$ ipython --no-banner

In [1]: import numpy as np

In [2]: np.set_printoptions(suppress=True, linewidth=100)

In [3]: F = np.loadtxt("sample8.csv", delimiter=",")

In [4]: print(F)
[[ 2.597 -4.931 -0.992]
 [ 3.678 -5.84   0.228]
 [12.835  9.733  3.127]
 [ 4.714 -6.176  1.267]
 [ 4.17  -5.528 -0.117]
 [ 5.349 -4.191  0.299]
 [ 5.289  6.786 -0.6  ]
 [ 4.532  8.144  0.588]
 [ 6.255  8.786 -0.75 ]
 [11.645  9.175  4.665]
 [ 7.601 11.014 -0.786]
 [10.865 10.136  6.043]
 [ 4.588  9.08  -0.466]
 [11.678 10.431  3.689]
 [ 4.228 -5.789  0.484]
 [11.112  8.955  4.046]
 [ 3.305 -5.988 -0.126]
 [ 5.139  7.066 -1.093]
 [11.783  9.611  4.416]
 [ 5.627  9.067 -0.353]
 [11.561  9.999  5.783]
 [12.031  8.335  6.961]
 [ 3.636 -6.932 -0.353]]

In [5]: cent = F[[3, 21]].astype(float)

In [6]: for _ in range(3):
   ...:     idx = np.linalg.norm(F[:, None] - cent, axis=-1).argmin(axis=1)
   ...:     cent = np.array([F[idx == j].mean(axis=0) for j in range(2)])
   ...: 

In [7]: print(idx)
[0 0 1 0 0 0 1 1 1 1 1 1 1 1 0 1 0 1 1 1 1 1 0]

In [8]: print(np.round(cent[1] - cent[0], 3))
[ 4.876 14.76   2.265]

In [9]: print(cent.round(3))
[[ 3.96  -5.672  0.086]
 [ 8.836  9.088  2.351]]

In [10]: M2 = F / np.linalg.norm(F, axis=1, keepdims=True)

In [11]: G = M2 @ M2.T

In [12]: print(round(float(np.degrees(np.arccos(np.clip(G[8, 1], -1, 1)))), 3))
112.422

In [13]: print((G - 2 * np.eye(23)).round(6).argmax(axis=1))
[22 14 13 14 14  4  8 19 10 18  8 20 19 15  1 18 22  8 15 10 11 20 16]

In [14]: def softmax(z):
    ...:     e = np.exp(z - z.max(axis=-1, keepdims=True))
    ...:     return e / e.sum(axis=-1, keepdims=True)
    ...: 

In [15]: print(np.round(softmax(F).sum(axis=1), 3))
[1. 1. 1. 1. 1. 1. 1. 1. 1. 1. 1. 1. 1. 1. 1. 1. 1. 1. 1. 1. 1. 1. 1.]

In [16]: scores = F @ F.T / np.sqrt(3)

In [17]: print(softmax(scores).round(6).argmax(axis=1))
[22 22  2  3  3  3  2 13  2  2  2 20 13  2  3  2 22  2  2  2 20 20 22]

In [18]: G = np.cov(F, rowvar=False)

In [19]: print(G.shape)
(3, 3)

In [20]: print(np.round(np.linalg.eigvalsh(G)[::-1], 3))
[62.139  9.382  0.671]

In [21]: print(G.round(3))
[[12.638 18.415  8.128]
 [18.415 52.748  8.688]
 [ 8.128  8.688  6.807]]

In [22]: print(round(np.corrcoef(F[:, 0], F[:, 1])[0, 1], 3))
0.713

In [23]: print(np.round(F.std(axis=0), 3))
[3.477 7.103 2.552]

In [24]: print(np.argsort(-F.std(axis=0).round(6), kind="stable"))
[1 0 2]

In [25]: M2 = np.c_[F[:, :2] @ np.array([[1, 5], [4, 3]]), np.array([1, 0, 0, 2, 0, 2, 2, 2, 2, 1, 1, 0, 0, 2, 1, 0, 0, 2, 2, 1, 2, 2, 0])]

In [26]: print(M2.round(3))
[[-17.127  -1.808   1.   ]
 [-19.682   0.87    0.   ]
 [ 51.767  93.374   0.   ]
 [-19.99    5.042   2.   ]
 [-17.942   4.266   0.   ]
 [-11.415  14.172   2.   ]
 [ 32.433  46.803   2.   ]
 [ 37.108  47.092   2.   ]
 [ 41.399  57.633   2.   ]
 [ 48.345  85.75    1.   ]
 [ 51.657  71.047   1.   ]
 [ 51.409  84.733   0.   ]
 [ 40.908  50.18    0.   ]
 [ 53.402  89.683   2.   ]
 [-18.928   3.773   1.   ]
 [ 46.932  82.425   0.   ]
 [-20.647  -1.439   0.   ]
 [ 33.403  46.893   2.   ]
 [ 50.227  87.748   2.   ]
 [ 41.895  55.336   1.   ]
 [ 51.557  87.802   2.   ]
 [ 45.371  85.16    2.   ]
 [-24.092  -2.616   0.   ]]

In [27]: print(np.round(np.linalg.norm(M2 - F @ np.linalg.lstsq(F, M2)[0], axis=0), 3) + 0)
[0.    0.    4.299]

In [28]: print(np.linalg.matrix_rank(M2))
3

In [29]: print(np.linalg.matrix_rank(np.c_[F, M2]))
4

In [30]: print(np.round(np.linalg.norm(np.linalg.qr(F)[0].T @ M2, axis=0) ** 2 / ((M2 ** 2).sum(axis=0) + 1e-12), 3))
[1.    1.    0.589]

In [31]: rng = np.random.default_rng(2273)

In [32]: idx = rng.integers(0, 2, 4)

In [33]: W0 = np.array([[0, -2, -1, -2], [1, -2, -2, -2], [-1, 1, -2, -1], [1, 0, -2, 0]]) * (idx[:, None] == idx)

In [34]: print(W0)
[[ 0 -2 -1  0]
 [ 1 -2 -2  0]
 [-1  1 -2  0]
 [ 0  0  0  0]]

In [35]: # 2 groups of indices that never mix

In [36]: print(np.einsum("ii->", W0))
-4

In [37]: print(round(np.linalg.eigvals(W0).sum().real, 3))
-4.0

In [38]: print(np.einsum("ij,ji->", W0, W0))
2

In [39]: print(np.round(np.poly(W0), 3))
[1. 4. 7. 7. 0.]

In [40]: print(np.kron(np.eye(2, dtype=int), W0))
[[ 0 -2 -1  0  0  0  0  0]
 [ 1 -2 -2  0  0  0  0  0]
 [-1  1 -2  0  0  0  0  0]
 [ 0  0  0  0  0  0  0  0]
 [ 0  0  0  0  0 -2 -1  0]
 [ 0  0  0  0  1 -2 -2  0]
 [ 0  0  0  0 -1  1 -2  0]
 [ 0  0  0  0  0  0  0  0]]

In [41]: q, _ = np.linalg.qr(np.array([[0.0, -0.1, 0.3, -1.2, 0.5],
    ...:     [-1.3, 1.1, 0.6, -0.7, -0.1],
    ...:     [-0.1, -1.3, 2.8, -2.1, 0.1],
    ...:     [0.0, -1.3, 1.2, -1.8, 1.2],
    ...:     [-0.5, 0.2, -1.1, -0.8, 2.1]]))

In [42]: feats = -3 * q

In [43]: print(feats.round(3))
[[-0.    -0.157  0.254  2.943  0.498]
 [-2.793  0.262  0.797 -0.17   0.683]
 [-0.215 -2.159  1.329  0.039 -1.59 ]
 [ 0.    -2.046 -1.034 -0.343  1.905]
 [-1.074 -0.25  -2.338  0.435 -1.459]]

In [44]: P = np.triu(np.array([[1, 3, 1, 1, 3],
    ...:     [2, 1, 3, 2, 1],
    ...:     [3, 2, 3, 2, 3],
    ...:     [0, 1, 3, 3, 1],
    ...:     [0, 0, 0, 3, 3]]), 1) + np.eye(5)

In [45]: M2 = P @ feats @ np.linalg.inv(P)

In [46]: print(np.linalg.matrix_rank(M2))
5

In [47]: print(np.round(np.trace(M2), 3), np.round(np.trace(feats), 3))
-0.21 -0.21

In [48]: q, Rm = np.linalg.qr(feats)

In [49]: print(round(float(np.trace(q @ q.T)), 3))
5.0

In [50]: print(np.round(np.abs(np.diag(Rm)), 3))
[3. 3. 3. 3. 3.]

In [51]: arr = np.load("test10.npy")

In [52]: print(arr)
[[2 0 0]
 [0 5 0]
 [0 0 3]]

In [53]: M2 = np.array([[2, 1, 0], [0, 1, 2], [0, 2, 0]])

In [54]: print(np.vstack([arr, M2.T]).shape)
(6, 3)

In [55]: print(np.linalg.matrix_rank(np.vstack([arr, M2.T])))
3

In [56]: print(np.einsum("ij,ij->i", arr, arr))
[ 4 25  9]

In [57]: print(np.einsum("ik,kj->ji", arr, M2))
[[ 4  0  0]
 [ 2  5  6]
 [ 0 10  0]]

In [58]: cent = np.array([[4, 0, 2], [-5, -1, -4], [-2, -4, -2]])

In [59]: A = np.repeat(cent, 24 // 3, axis=0)

In [60]: A = A + 0.02 * rng.normal(size=A.shape)

In [61]: print(A.round(3))
[[ 4.036 -0.017  1.988]
 [ 4.011 -0.029  1.987]
 [ 3.977 -0.006  2.016]
 [ 3.983  0.004  1.985]
 [ 4.016  0.032  1.971]
 [ 4.017 -0.007  1.999]
 [ 3.979  0.016  1.981]
 [ 3.985  0.016  1.982]
 [-5.002 -0.98  -3.999]
 [-4.972 -0.98  -3.985]
 [-5.033 -1.009 -4.012]
 [-4.998 -1.029 -4.039]
 [-4.983 -0.965 -4.023]
 [-5.005 -0.997 -3.989]
 [-5.    -1.024 -4.028]
 [-5.    -0.998 -4.02 ]
 [-1.997 -3.988 -2.012]
 [-2.036 -3.978 -1.99 ]
 [-1.994 -4.003 -1.982]
 [-2.014 -3.962 -1.966]
 [-2.008 -3.995 -1.98 ]
 [-2.024 -4.011 -2.014]
 [-1.982 -4.01  -2.013]
 [-1.994 -3.971 -1.97 ]]

In [62]: Ac = A - A.mean(axis=0)

In [63]: Uu, sig, Vt = np.linalg.svd(Ac, full_matrices=False)

In [64]: print(np.round(np.abs(Vt[-1]), 3))
[0.555 0.006 0.832]

In [65]: print(np.round(sig ** 2 / (sig ** 2).sum(), 3) + 0)
[0.9 0.1 0. ]

In [66]: print(np.abs(Vt[0]).argmax())
0

In [67]: print(np.searchsorted(np.cumsum(sig ** 2) / (sig ** 2).sum(), 0.9) + 1)
1

In [68]: print(np.round(Vt[0] * np.sign(Vt[0, np.abs(Vt[0]).argmax()]), 3))
[0.819 0.176 0.546]

In [69]: x = np.array([-3, -2, -1])

In [70]: print(np.sign((A @ x).round(6)))
[-1. -1. -1. -1. -1. -1. -1. -1.  1.  1.  1.  1.  1.  1.  1.  1.  1.  1.  1.  1.  1.  1.  1.  1.]

In [71]: print((A @ x).argmax())
10

In [72]: Uu, sig, Vt = np.linalg.svd(W0)

In [73]: V = Vt[:(sig > 1e-8).sum()]

In [74]: x = W0[1] + -1 * W0[0] + rng.integers(2) * np.eye(4)[1]

In [75]: print(x)
[ 1.  1. -1.  0.]

In [76]: print(np.allclose(V.T @ V @ x, x))
True

In [77]: x = np.array([-3, 0, -2])

In [78]: a = np.maximum(A @ x, 0)

In [79]: print(np.round(A * (a > 1e-9)[:, None], 3))
[[ 0.    -0.     0.   ]
 [ 0.    -0.     0.   ]
 [ 0.    -0.     0.   ]
 [ 0.     0.     0.   ]
 [ 0.     0.     0.   ]
 [ 0.    -0.     0.   ]
 [ 0.     0.     0.   ]
 [ 0.     0.     0.   ]
 [-5.002 -0.98  -3.999]
 [-4.972 -0.98  -3.985]
 [-5.033 -1.009 -4.012]
 [-4.998 -1.029 -4.039]
 [-4.983 -0.965 -4.023]
 [-5.005 -0.997 -3.989]
 [-5.    -1.024 -4.028]
 [-5.    -0.998 -4.02 ]
 [-1.997 -3.988 -2.012]
 [-2.036 -3.978 -1.99 ]
 [-1.994 -4.003 -1.982]
 [-2.014 -3.962 -1.966]
 [-2.008 -3.995 -1.98 ]
 [-2.024 -4.011 -2.014]
 [-1.982 -4.01  -2.013]
 [-1.994 -3.971 -1.97 ]]

In [80]: J = np.array([[0, 0, 0, 0, 0, 0],
    ...:     [2, 3, 0, 0, 0, 0],
    ...:     [4, 1, 0, 0, 0, 0],
    ...:     [0, 0, 0, 0, 0, 0],
    ...:     [0, 0, 2, 3, 0, 0],
    ...:     [0, 0, 4, 1, 0, 0],
    ...:     [0, 0, 0, 0, 0, 0],
    ...:     [0, 0, 0, 0, 2, 3],
    ...:     [0, 0, 0, 0, 4, 1]])

In [81]: # row 3 repeats row 0

In [82]: P = J @ np.linalg.solve(J.T @ J, J.T)

In [83]: print(np.trace(P))
6.0

In [84]: print(np.round(np.diag(P), 3))
[0. 1. 1. 0. 1. 1. 0. 1. 1.]
